% ipython --no-banner

In [1]: import numpy as np

In [2]: import numpy.linalg as la

In [3]: np.set_printoptions(suppress=True, linewidth=140)

In [4]: def rnd(a):
   ...:     return np.round(a, 3) + 0
   ...: 

In [5]: K = np.array([[2, 3, 0, 0], [3, 3, 0, 0], [0, 0, 2, 3], [0, 0, 3, 3]])

In [6]: ev, evecs = la.eigh(K)

In [7]: (ev > 1e-8).sum(), (ev < -1e-8).sum()
Out[7]: (np.int64(2), np.int64(2))

In [8]: rnd(evecs.T @ evecs)
Out[8]: 
array([[1., 0., 0., 0.],
       [0., 1., 0., 0.],
       [0., 0., 1., 0.],
       [0., 0., 0., 1.]])

In [9]: print(rnd(la.eigvalsh(K @ K)))
[ 0.293  0.293 30.707 30.707]

In [10]: rng = np.random.default_rng(39848)

In [11]: z = rng.permutation(4)

In [12]: A2 = K[:, z] * rng.choice([-1, 1], 4)

In [13]: A2
Out[13]: 
array([[ 0, -2,  0,  3],
       [ 0, -3,  0,  3],
       [-3,  0,  2,  0],
       [-3,  0,  3,  0]])

In [14]: U, _, Vt = la.svd(K.T @ A2)

In [15]: rnd(la.lstsq(K, A2)[0])
Out[15]: 
array([[ 0., -1.,  0.,  0.],
       [ 0.,  0.,  0.,  1.],
       [ 0.,  0.,  1.,  0.],
       [-1.,  0.,  0.,  0.]])

In [16]: z
Out[16]: array([3, 0, 2, 1])

In [17]: data = np.load("w.npy")

In [18]: print(data)
[[9 5 9 5 9 5]
 [8 0 8 0 8 0]
 [0 4 0 4 0 4]
 [9 5 9 5 9 5]
 [8 0 8 0 8 0]
 [0 4 0 4 0 4]]

In [19]: vec = np.array([2, 2, 3, 2, 1, 0])

In [20]: data @ vec
Out[20]: array([74, 48, 16, 74, 48, 16])

In [21]: np.sign((data @ vec).round(6))
Out[21]: array([1, 1, 1, 1, 1, 1])

In [22]: m1 = np.loadtxt("layer14.csv", delimiter=",")

In [23]: m1
Out[23]: 
array([[2., 2., 1., 1., 0., 2., 1., 1., 0.],
       [2., 2., 2., 1., 1., 0., 2., 1., 1.],
       [1., 2., 2., 2., 1., 1., 0., 2., 1.],
       [1., 1., 2., 2., 2., 1., 1., 0., 2.],
       [0., 1., 1., 2., 2., 2., 1., 1., 0.],
       [2., 0., 1., 1., 2., 2., 2., 1., 1.],
       [1., 2., 0., 1., 1., 2., 2., 2., 1.],
       [1., 1., 2., 0., 1., 1., 2., 2., 2.],
       [0., 1., 1., 2., 0., 1., 1., 2., 2.]])

In [24]: A2 = m1 / la.norm(m1, axis=1, keepdims=True)

In [25]: G = A2 @ A2.T

In [26]: rnd(np.degrees(np.arccos(np.clip(G[3, 4], -1, 1))))
Out[26]: np.float64(38.499)

In [27]: np.argwhere(np.triu(np.abs(G) > 0.95, 1))
Out[27]: array([], shape=(0, 2), dtype=int64)

In [28]: np.allclose(m1, m1.T)
Out[28]: True

In [29]: rnd(la.matrix_power(m1, 2))
Out[29]: 
array([[16., 14., 14., 11., 11., 13., 15., 12., 10.],
       [14., 20., 16., 16., 11., 15., 15., 17., 12.],
       [14., 16., 20., 16., 14., 13., 15., 15., 15.],
       [11., 16., 16., 20., 14., 16., 13., 15., 13.],
       [11., 11., 14., 14., 16., 14., 14., 11., 11.],
       [13., 15., 13., 16., 14., 20., 16., 16., 11.],
       [15., 15., 15., 13., 14., 16., 20., 16., 14.],
       [12., 17., 15., 15., 11., 16., 16., 20., 14.],
       [10., 12., 15., 13., 11., 11., 14., 14., 16.]])

In [30]: print(np.allclose(m1 @ m1.T, m1.T @ m1))
True

In [31]: rnd(np.sort(np.abs(la.eigvals(m1))))
Out[31]: array([ 0.772,  0.879,  1.347,  1.38 ,  2.532,  2.948,  2.959,  3.   , 11.404])

In [32]: m1 @ m1
Out[32]: 
array([[16., 14., 14., 11., 11., 13., 15., 12., 10.],
       [14., 20., 16., 16., 11., 15., 15., 17., 12.],
       [14., 16., 20., 16., 14., 13., 15., 15., 15.],
       [11., 16., 16., 20., 14., 16., 13., 15., 13.],
       [11., 11., 14., 14., 16., 14., 14., 11., 11.],
       [13., 15., 13., 16., 14., 20., 16., 16., 11.],
       [15., 15., 15., 13., 14., 16., 20., 16., 14.],
       [12., 17., 15., 15., 11., 16., 16., 20., 14.],
       [10., 12., 15., 13., 11., 11., 14., 14., 16.]])
